>>> import numpy as np
>>> import numpy.linalg as la
>>> np.set_printoptions(suppress=True, linewidth=120)
>>> B = np.array([[-2, 3], [3, -3]])
>>> X = np.tile(B, (2, 2))
>>> print(X)
[[-2  3 -2  3]
 [ 3 -3  3 -3]
 [-2  3 -2  3]
 [ 3 -3  3 -3]]
>>> r = la.matrix_rank(X)
>>> print(r)
2
>>> null = la.svd(X)[2][r:].T
>>> print(np.allclose(X @ null, 0))
True
>>> print(la.matrix_rank(X.T @ X), la.matrix_rank(X @ X.T))
2 2
>>> print(null.shape)
(4, 2)
>>> U, sv, Vt = la.svd(X)
>>> print(np.argmax(sv[:-1] / (sv[1:] + 1e-6)) + 1)
2
>>> B = U[:, :2] @ np.diag(sv[:2]) @ Vt[:2]
>>> print(np.round(np.abs(X - B).max(), 1))
0.0
>>> print(B.round(1))
[[-2.  3. -2.  3.]
 [ 3. -3.  3. -3.]
 [-2.  3. -2.  3.]
 [ 3. -3.  3. -3.]]
>>> print(la.matrix_rank(B))
2
>>> print(la.matrix_rank(X, rtol=0.05))
2
>>> vals, evecs = la.eigh(B)
>>> vec = np.array([3, 3, 0, 2])
>>> print(round(np.abs(B).sum(axis=1).max(), 1), np.round(np.abs(vals).max(), 1))
12.0 11.1
>>> print(np.round(evecs * np.maximum(vals, 0) @ evecs.T, 1))
[[0.3 0.3 0.3 0.3]
 [0.3 0.2 0.3 0.2]
 [0.3 0.3 0.3 0.3]
 [0.3 0.2 0.3 0.2]]
>>> vals, evecs = la.eigh(X)
>>> print(np.round(la.eigvalsh(X @ X), 1) + 0)
[  0.    0.    1.2 122.8]
>>> print(np.round(la.svd(X, compute_uv=False), 1) + 0)
[11.1  1.1  0.   0. ]
>>> print(np.round(evecs @ np.diag(vals) @ evecs.T, 1))
[[-2.  3. -2.  3.]
 [ 3. -3.  3. -3.]
 [-2.  3. -2.  3.]
 [ 3. -3.  3. -3.]]
>>> print(vals.round(1) + 0)
[-11.1   0.    0.    1.1]
>>> print(round(la.det(X), 1))
0.0
>>> print(la.matrix_power(X, 3))
[[-284  336 -284  336]
 [ 336 -396  336 -396]
 [-284  336 -284  336]
 [ 336 -396  336 -396]]
>>> print(round(np.abs(la.eigvals(X)).max(), 1))
11.1
>>> E = np.load("w.npy")
>>> print(E)
[[ -2  -3  -2  -8  -2  -7]
 [ -3  -4  -3  -9  -3  -8]
 [  0  -1   0  -6   0  -5]
 [  6   5   6   0   6   1]
 [  9   8   9   3   9   4]
 [ 10   9  10   4  10   5]
 [ -4  -5  -4 -10  -4  -9]]
>>> U, sv, Vt = la.svd(E)
>>> print(np.argmax(sv[:-1] / (sv[1:] + 1e-6)) + 1)
2
>>> B = U[:, :2] @ np.diag(sv[:2]) @ Vt[:2]
>>> print(B.round(1) + 0)
[[ -2.  -3.  -2.  -8.  -2.  -7.]
 [ -3.  -4.  -3.  -9.  -3.  -8.]
 [  0.  -1.   0.  -6.   0.  -5.]
 [  6.   5.   6.   0.   6.   1.]
 [  9.   8.   9.   3.   9.   4.]
 [ 10.   9.  10.   4.  10.   5.]
 [ -4.  -5.  -4. -10.  -4.  -9.]]
>>> print(round(la.norm(E - B) / la.norm(E), 1))
0.0
>>> print(np.abs(np.diag(la.qr(E)[1])) > 1e-9)
[ True  True False False False False]
>>> print(np.round(E @ la.pinv(E) @ E, 1) + 0)
[[ -2.  -3.  -2.  -8.  -2.  -7.]
 [ -3.  -4.  -3.  -9.  -3.  -8.]
 [  0.  -1.   0.  -6.   0.  -5.]
 [  6.   5.   6.   0.   6.   1.]
 [  9.   8.   9.   3.   9.   4.]
 [ 10.   9.  10.   4.  10.   5.]
 [ -4.  -5.  -4. -10.  -4.  -9.]]
>>> print(round(float(np.trace(la.pinv(E) @ E)), 1))
2.0
>>> print(la.lstsq(E[:-1].T, E[-1])[2])
2
>>> print(np.allclose(E[:-1].T @ la.lstsq(E[:-1].T, E[-1])[0], E[-1]))
True
>>> B = E / np.sqrt((E ** 2).mean(axis=1, keepdims=True))
>>> print(B[5].round(1))
[1.2 1.1 1.2 0.5 1.2 0.6]
>>> print(la.matrix_rank(E, rtol=0.1))
2
>>> print(np.argsort(-la.norm(E, axis=0).round(6), kind="stable")[:3])
[3 5 0]
>>> mat = np.loadtxt("sample7.csv", delimiter=",")
>>> print(mat)
[[ 0.3 -0.1 -0.1  0.6  0.1]
 [ 0.9 -0.5 -0.5  1.   0.5]
 [-1.   0.6  0.5 -1.  -0.4]
 [ 0.3 -0.8  0.9  1.  -1. ]
 [-0.8  0.5 -0.1 -1.   0.7]
 [-0.1  0.   0.1 -0.1 -0.2]
 [ 0.7 -0.4  0.   1.  -0.5]
 [ 0.6 -0.8  0.9  1.  -1. ]
 [-0.1 -0.6  0.9  0.5 -1. ]
 [ 0.1  0.  -0.1  0.1  0.2]
 [ 0.3 -0.7  0.9  0.9 -1. ]
 [-0.4  0.6 -0.8 -1.   1. ]
 [-0.2  0.1  0.  -0.6  0.1]
 [-0.3  0.   0.3 -0.6 -0.6]
 [-0.8 -0.1  0.8 -1.  -1. ]
 [-0.6 -0.4  0.9 -0.9 -1. ]
 [ 0.8  0.1 -0.8  1.   1. ]
 [-0.2 -0.2  0.5 -0.1 -0.9]
 [-0.2  0.   0.2 -0.6 -0.5]
 [ 0.5 -0.2  0.   0.9 -0.3]
 [ 0.9 -0.6  0.1  1.  -0.8]
 [ 0.6  0.3 -0.8  0.9  1. ]
 [ 0.  -0.6  0.9  0.7 -1. ]
 [ 0.5 -0.2 -0.2  0.9  0.2]
 [ 0.2  0.2 -0.5  0.1  0.9]
 [ 0.1 -0.3  0.4  0.5 -0.9]
 [-0.8  0.5  0.1 -1.   0.4]
 [ 0.4  0.2 -0.7  0.7  1. ]
 [ 0.6  0.1 -0.7  0.9  1. ]
 [-0.5  0.1  0.3 -0.9 -0.5]
 [-0.6  0.2  0.2 -1.  -0.2]
 [ 0.3 -0.1 -0.1  0.6  0.1]
 [ 0.3  0.3 -0.6  0.4  1. ]
 [-0.8 -0.4  0.9 -1.  -1. ]
 [ 0.1  0.5 -0.8 -0.3  1. ]
 [ 0.1 -0.2  0.2  0.6 -0.7]
 [-0.5  0.2  0.  -0.9  0.3]
 [ 0.6  0.8 -1.   0.3  1. ]
 [-0.4  0.8 -0.9 -1.   1. ]
 [-0.9  0.4  0.6 -1.  -0.7]
 [ 1.  -0.9  0.3  1.  -1. ]
 [ 0.8  0.1 -0.8  1.   1. ]
 [ 0.8 -0.4 -0.1  1.  -0.3]
 [-0.7  0.7 -0.7 -1.   1. ]]
>>> Ac = mat - mat.mean(axis=0)
>>> evecs = la.svd(Ac)[2][:2]
>>> B = Ac - Ac @ evecs.T @ evecs
>>> print(np.round(B.std(axis=0), 1))
[0.1 0.1 0.1 0.1 0.1]
>>> print(round(float(la.norm(B) / la.norm(Ac)), 1))
0.2
>>> print(la.norm(B, axis=1).round(6).argmax())
37
>>> F = np.loadtxt("test14.csv", delimiter=",")
>>> print(F.round(1) + 0)
[[ 24.6 -37.2 -25.5]
 [ 20.4 -34.5 -23.9]
 [ 13.4 -29.4 -20.7]
 [  7.5 -23.9 -17.1]
 [  5.6 -21.8 -15.6]
 [  4.6 -20.5 -14.7]
 [  2.4 -17.1 -12.3]
 [  1.5 -15.3 -10.9]
 [  1.3 -14.8 -10.6]
 [  0.8 -13.4  -9.6]
 [  0.  -10.3  -7.3]
 [ -0.1  -9.6  -6.8]
 [ -0.1  -9.5  -6.6]
 [ -0.2  -8.1  -5.6]
 [ -0.2  -4.1  -2.7]
 [ -0.1  -3.3  -2.1]
 [  0.   -1.8  -1.1]
 [  0.   -0.5  -0.3]
 [  0.    0.    0. ]
 [ -0.2   1.    0.5]
 [ -1.2   2.4   1. ]
 [ -1.8   2.8   1. ]
 [ -2.5   3.2   0.9]
 [ -4.6   3.7   0.5]
 [ -5.6   3.8   0.2]
 [ -5.7   3.8   0.2]
 [ -6.    3.9   0.1]
 [-12.1   4.   -1.7]
 [-14.4   3.9  -2.5]
 [-19.9   3.6  -4.3]
 [-25.7   3.2  -6.2]
 [-27.    3.   -6.6]
 [-29.    2.9  -7.3]
 [-32.5   2.5  -8.5]
 [-35.    2.3  -9.3]
 [-49.2   0.8 -14. ]
 [-51.4   0.5 -14.7]
 [-56.9  -0.1 -16.5]
 [-59.2  -0.3 -17.3]
 [-62.9  -0.7 -18.4]
 [-72.9  -1.9 -21.6]]
>>> vec = np.array([-6, 1, 1])
>>> rhs = F @ vec
>>> coef, lr = np.zeros(3), 1 / la.norm(F, 2) ** 2
>>> for i in range(3):
...     coef -= lr * F.T @ (F @ coef - rhs)
...     if i % 1 == 0: print(i, round(la.norm(F @ coef - rhs), 1))
... 
0 117.7
1 77.7
2 51.4
>>> print(round(la.cond(F), 1))
34.5
>>> C = F[[18, 12]].astype(float)
>>> for _ in range(6):
...     lab = la.norm(F[:, None] - C, axis=-1).argmin(axis=1)
...     C = np.array([F[lab == j].mean(axis=0) for j in range(2)])
... 
>>> print(lab)
[0 0 0 0 0 0 0 0 0 0 0 0 0 0 0 0 0 0 0 0 0 0 0 0 0 0 0 0 0 0 1 1 1 1 1 1 1 1 1 1 1]
>>> print(np.bincount(lab))
[30 11]
>>> print(np.abs(C[1] - C[0]).argmax())
0
>>> print(np.round(C[1] - C[0], 1))
[-45.9   9.1  -6.2]
>>> J = 5 * np.eye(7) + np.ones((7, 7))
>>> print(J)
[[6. 1. 1. 1. 1. 1. 1.]
 [1. 6. 1. 1. 1. 1. 1.]
 [1. 1. 6. 1. 1. 1. 1.]
 [1. 1. 1. 6. 1. 1. 1.]
 [1. 1. 1. 1. 6. 1. 1.]
 [1. 1. 1. 1. 1. 6. 1.]
 [1. 1. 1. 1. 1. 1. 6.]]
>>> W1 = np.array([[3, 1, -2, 2],
...     [-1, -1, 2, 1],
...     [-2, 2, -3, -2],
...     [-3, 0, 0, 0],
...     [-1, 1, 0, 1],
...     [2, -2, 0, -2],
...     [-3, -2, -3, 2]])
>>> coef = np.array([0, 2, 3, 2])
>>> H = np.maximum(J @ W1 + coef, 0)
>>> print(np.round((H > 0).mean(axis=0), 1))
[0.3 0.6 0.1 0.7]
>>> C = np.array([[-1, -2, 0], [-1, 0, 0], [0, -2, 1], [-2, 1, -2]])
>>> print((H @ C).round(6).argmax(axis=1))
[1 1 1 1 1 2 1]
>>> print(W1 @ C)
[[-8  0 -6]
 [ 0 -1  0]
 [ 4  8  1]
 [ 3  6  0]
 [-2  3 -2]
 [ 4 -6  4]
 [ 1 14 -7]]
>>> print(H @ C)
[[-44.  -6. -28.]
 [-18.  -5. -11.]
 [-11.   0.   0.]
 [ -9.   4.  -8.]
 [-24.   9. -18.]
 [ -5. -10.   0.]
 [-28.  14. -28.]]
>>> vec = np.ones(7)
>>> for _ in range(5):
...     vec = J @ vec
...     vec /= la.norm(vec)
...     print(round(vec @ J @ vec, 1))
... 
12.0
12.0
12.0
12.0
12.0
>>> print(round(float(la.eigvalsh(J)[-1]), 1))
12.0
